In [1]: import numpy as np

In [2]: np.set_printoptions(precision=2, suppress=True, linewidth=140)

In [3]: W0 = np.loadtxt("out4.csv", delimiter=",")

In [4]: W0
Out[4]: 
array([[ 0.,  0.,  0.],
       [ 0.,  0.,  4.],
       [ 9.,  6.,  8.],
       [ 4.,  3.,  6.],
       [ 0.,  0.,  8.],
       [12.,  8.,  8.],
       [ 4.,  4.,  0.],
       [ 7.,  6.,  0.],
       [ 9.,  7.,  2.],
       [11.,  8.,  4.],
       [ 0.,  0.,  0.],
       [ 0.,  0.,  0.],
       [11.,  8.,  4.],
       [ 0.,  0.,  8.],
       [ 4.,  4.,  0.],
       [ 0.,  0.,  8.],
       [ 0.,  2.,  0.],
       [ 2.,  2.,  4.],
       [11.,  8.,  4.],
       [ 1.,  1.,  6.],
       [ 0.,  0.,  0.],
       [ 7.,  6.,  0.],
       [ 0.,  0.,  0.],
       [ 6.,  5.,  2.],
       [ 4.,  3.,  6.],
       [ 0.,  0.,  0.]])

In [5]: Xs = W0 - W0.mean(axis=0)

In [6]: evecs = np.linalg.svd(Xs)[2][:2]

In [7]: B = Xs - Xs @ evecs.T @ evecs

In [8]: print(np.diag(evecs.T @ evecs))
[0.66 0.35 0.99]

In [9]: J = np.load("m.npy")

In [10]: J
Out[10]: 
array([[-0.65,  0.24, -0.54],
       [-0.65,  0.24, -0.54],
       [ 1.  , -0.82,  0.99],
       [ 0.98, -0.59,  0.94],
       [ 0.89, -0.41,  0.8 ],
       [-0.25,  0.08, -0.2 ],
       [ 0.37, -0.12,  0.29],
       [-0.93,  0.48, -0.86],
       [ 0.13, -0.04,  0.1 ],
       [ 0.37, -0.12,  0.29]])

In [11]: labels = J[:, 1] > np.median(J[:, 1])

In [12]: u = J[labels].mean(axis=0) - J[~labels].mean(axis=0)

In [13]: ((J - J.mean(axis=0)) @ u > 0).astype(int)
Out[13]: array([1, 1, 0, 0, 0, 1, 0, 1, 1, 0])

In [14]: print(np.argsort(-np.abs(u).round(6), kind="stable"))
[0 2 1]

In [15]: hat = J @ np.linalg.solve(J.T @ J, J.T)

In [16]: hat @ J[:, 2]
Out[16]: array([-0.54, -0.54,  0.99,  0.94,  0.8 , -0.2 ,  0.29, -0.86,  0.1 ,  0.29])

In [17]: vec = np.array([0, 1, -1])

In [18]: y = J @ vec

In [19]: np.round(np.linalg.lstsq(J, y)[0], 2) + 0
Out[19]: array([ 0.,  1., -1.])

In [20]: np.round(np.linalg.solve(J.T @ J, J.T @ y), 2) + 0
Out[20]: array([ 0.,  1., -1.])

In [21]: rng = np.random.default_rng(54)

In [22]: y = y + 0.02 * rng.normal(size=10)

In [23]: y
Out[23]: array([ 0.76,  0.78, -1.79, -1.5 , -1.22,  0.31, -0.42,  1.34, -0.12, -0.42])

In [24]: coef, *_ = np.linalg.lstsq(J, y)

In [25]: round(np.linalg.norm(y - J @ coef), 2)
Out[25]: np.float64(0.05)

In [26]: coef
Out[26]: array([-0.08,  0.96, -0.93])

In [27]: D = np.linalg.norm(J[:, None] - J[None], axis=-1)

In [28]: np.unravel_index(D.round(6).argmax(), D.shape)
Out[28]: (np.int64(2), np.int64(7))

In [29]: np.linalg.norm(J, axis=1)
Out[29]: array([0.88, 0.88, 1.63, 1.48, 1.26, 0.33, 0.49, 1.35, 0.17, 0.49])

In [30]: np.flatnonzero(D[9] < D.mean() / 2)
Out[30]: array([6, 8, 9])

In [31]: print(D.shape)
(10, 10)

In [32]: Xs = J - J.mean(axis=0)

In [33]: left, sig, vt = np.linalg.svd(Xs, full_matrices=False)

In [34]: np.abs(vt[-1])
Out[34]: array([0.56, 0.29, 0.78])

In [35]: np.abs(left[:, 0]).argmax()
Out[35]: np.int64(7)

In [36]: sig
Out[36]: array([3.15, 0.3 , 0.04])

In [37]: np.round(sig ** 2 / (sig ** 2).sum(), 2) + 0
Out[37]: array([0.99, 0.01, 0.  ])

In [38]: np.round(Xs.mean(axis=0), 2) + 0
Out[38]: array([0., 0., 0.])

In [39]: K = np.load("layer5.npy")

In [40]: K
Out[40]: 
array([[-4.,  7.,  7., -7.,  5., -3.,  1.],
       [ 8., -1.,  1.,  5., -9.,  2.,  2.],
       [ 8.,  7., -8., -6., -8., -2., -4.],
       [ 9., -1., -5., -4.,  9., -2.,  1.],
       [-9., -4., -7., -1., -3., -1., -5.],
       [ 0.,  0.,  0.,  0.,  0.,  0., -2.],
       [ 0.,  0.,  0.,  0.,  0.,  0., -2.]])

In [41]: # rows and columns are dependent

In [42]: left, sig, vt = np.linalg.svd(K)

In [43]: evecs = vt[:(sig > 1e-8).sum()]

In [44]: vec = K[3] + 3 * K[2] + rng.integers(2) * np.eye(7)[3]

In [45]: vec
Out[45]: array([ 33.,  20., -29., -22., -15.,  -8., -11.])

In [46]: np.diag(evecs.T @ evecs)
Out[46]: array([1.  , 0.94, 0.99, 0.7 , 1.  , 0.37, 1.  ])

In [47]: print(round(float(np.linalg.norm(vec - evecs.T @ evecs @ vec)), 2))
0.0

In [48]: mat = np.load("sample4.npy")

In [49]: print(mat)
[[ 1.  2. -2. -6. -4.]
 [ 2. -2. -1. -3. -2.]
 [-2. -1. -2.  3.  2.]
 [-6. -3.  3.  6.  6.]
 [-4. -2.  2.  6.  1.]]

In [50]: np.all(np.linalg.eigvalsh(mat) > 0)
Out[50]: np.False_

In [51]: print([round(float(np.linalg.det(mat[:i, :i])), 2) + 0 for i in range(1, 6)])
[1.0, -6.0, 27.0, -324.0, 1296.0]

In [52]: np.round(np.linalg.eigvalsh(mat).min(), 2)
Out[52]: np.float64(-3.0)

In [53]: B = np.array([[2, 0, 2], [-2, -1, 2]])

In [54]: Z = np.kron(B, mat)

In [55]: Z
Out[55]: 
array([[  2.,   4.,  -4., -12.,  -8.,   0.,   0.,  -0.,  -0.,  -0.,   2.,   4.,  -4., -12.,  -8.],
       [  4.,  -4.,  -2.,  -6.,  -4.,   0.,  -0.,  -0.,  -0.,  -0.,   4.,  -4.,  -2.,  -6.,  -4.],
       [ -4.,  -2.,  -4.,   6.,   4.,  -0.,  -0.,  -0.,   0.,   0.,  -4.,  -2.,  -4.,   6.,   4.],
       [-12.,  -6.,   6.,  12.,  12.,  -0.,  -0.,   0.,   0.,   0., -12.,  -6.,   6.,  12.,  12.],
       [ -8.,  -4.,   4.,  12.,   2.,  -0.,  -0.,   0.,   0.,   0.,  -8.,  -4.,   4.,  12.,   2.],
       [ -2.,  -4.,   4.,  12.,   8.,  -1.,  -2.,   2.,   6.,   4.,   2.,   4.,  -4., -12.,  -8.],
       [ -4.,   4.,   2.,   6.,   4.,  -2.,   2.,   1.,   3.,   2.,   4.,  -4.,  -2.,  -6.,  -4.],
       [  4.,   2.,   4.,  -6.,  -4.,   2.,   1.,   2.,  -3.,  -2.,  -4.,  -2.,  -4.,   6.,   4.],
       [ 12.,   6.,  -6., -12., -12.,   6.,   3.,  -3.,  -6.,  -6., -12.,  -6.,   6.,  12.,  12.],
       [  8.,   4.,  -4., -12.,  -2.,   4.,   2.,  -2.,  -6.,  -1.,  -8.,  -4.,   4.,  12.,   2.]])

In [56]: np.linalg.matrix_rank(Z)
Out[56]: np.int64(10)

In [57]: vals, evecs = np.linalg.eig(mat)

In [58]: np.sort(np.linalg.eigvals(mat.T))
Out[58]: array([-3., -3., -3., -3., 16.])

In [59]: np.sort(np.linalg.eigvals(np.linalg.inv(mat)))
Out[59]: array([-0.33, -0.33, -0.33, -0.33,  0.06])

In [60]: u, v = mat[2], mat[1]

In [61]: u @ u
Out[61]: np.float64(22.0)

In [62]: pr = (u @ v) / (u @ u) * u

In [63]: np.outer(u, v)
Out[63]: 
array([[-4.,  4.,  2.,  6.,  4.],
       [-2.,  2.,  1.,  3.,  2.],
       [-4.,  4.,  2.,  6.,  4.],
       [ 6., -6., -3., -9., -6.],
       [ 4., -4., -2., -6., -4.]])

In [64]: v - pr
Out[64]: array([ 0.82, -2.59, -2.18, -1.23, -0.82])

In [65]: round((v - pr) @ u, 2)
Out[65]: np.float64(0.0)

In [66]: F = np.maximum(np.array([[-1],
    ...:     [2],
    ...:     [0],
    ...:     [0],
    ...:     [2],
    ...:     [2],
    ...:     [2],
    ...:     [1],
    ...:     [2],
    ...:     [0],
    ...:     [-2],
    ...:     [2],
    ...:     [0],
    ...:     [2],
    ...:     [1],
    ...:     [2],
    ...:     [2],
    ...:     [-2],
    ...:     [-2],
    ...:     [0],
    ...:     [2]]) @ np.array([[0, -1, -2, -1]]) + np.array([-2, 1, -1, -1]), 0)

In [67]: F
Out[67]: 
array([[0, 2, 1, 0],
       [0, 0, 0, 0],
       [0, 1, 0, 0],
       [0, 1, 0, 0],
       [0, 0, 0, 0],
       [0, 0, 0, 0],
       [0, 0, 0, 0],
       [0, 0, 0, 0],
       [0, 0, 0, 0],
       [0, 1, 0, 0],
       [0, 3, 3, 1],
       [0, 0, 0, 0],
       [0, 1, 0, 0],
       [0, 0, 0, 0],
       [0, 0, 0, 0],
       [0, 0, 0, 0],
       [0, 0, 0, 0],
       [0, 3, 3, 1],
       [0, 3, 3, 1],
       [0, 1, 0, 0],
       [0, 0, 0, 0]])

In [68]: # looks like rank 3

In [69]: th = np.radians(90)

In [70]: r_ = np.eye(4)

In [71]: r_[0, 0] = r_[2, 2] = np.cos(th)

In [72]: r_[0, 2], r_[2, 0] = -np.sin(th), np.sin(th)

In [73]: r_.round(2) + 0
Out[73]: 
array([[ 0.,  0., -1.,  0.],
       [ 0.,  1.,  0.,  0.],
       [ 1.,  0.,  0.,  0.],
       [ 0.,  0.,  0.,  1.]])

In [74]: B = F @ r_.T

In [75]: np.allclose(F @ F.T, B @ B.T)
Out[75]: True

In [76]: np.abs(B - F).max(axis=0)
Out[76]: array([3., 0., 3., 0.])
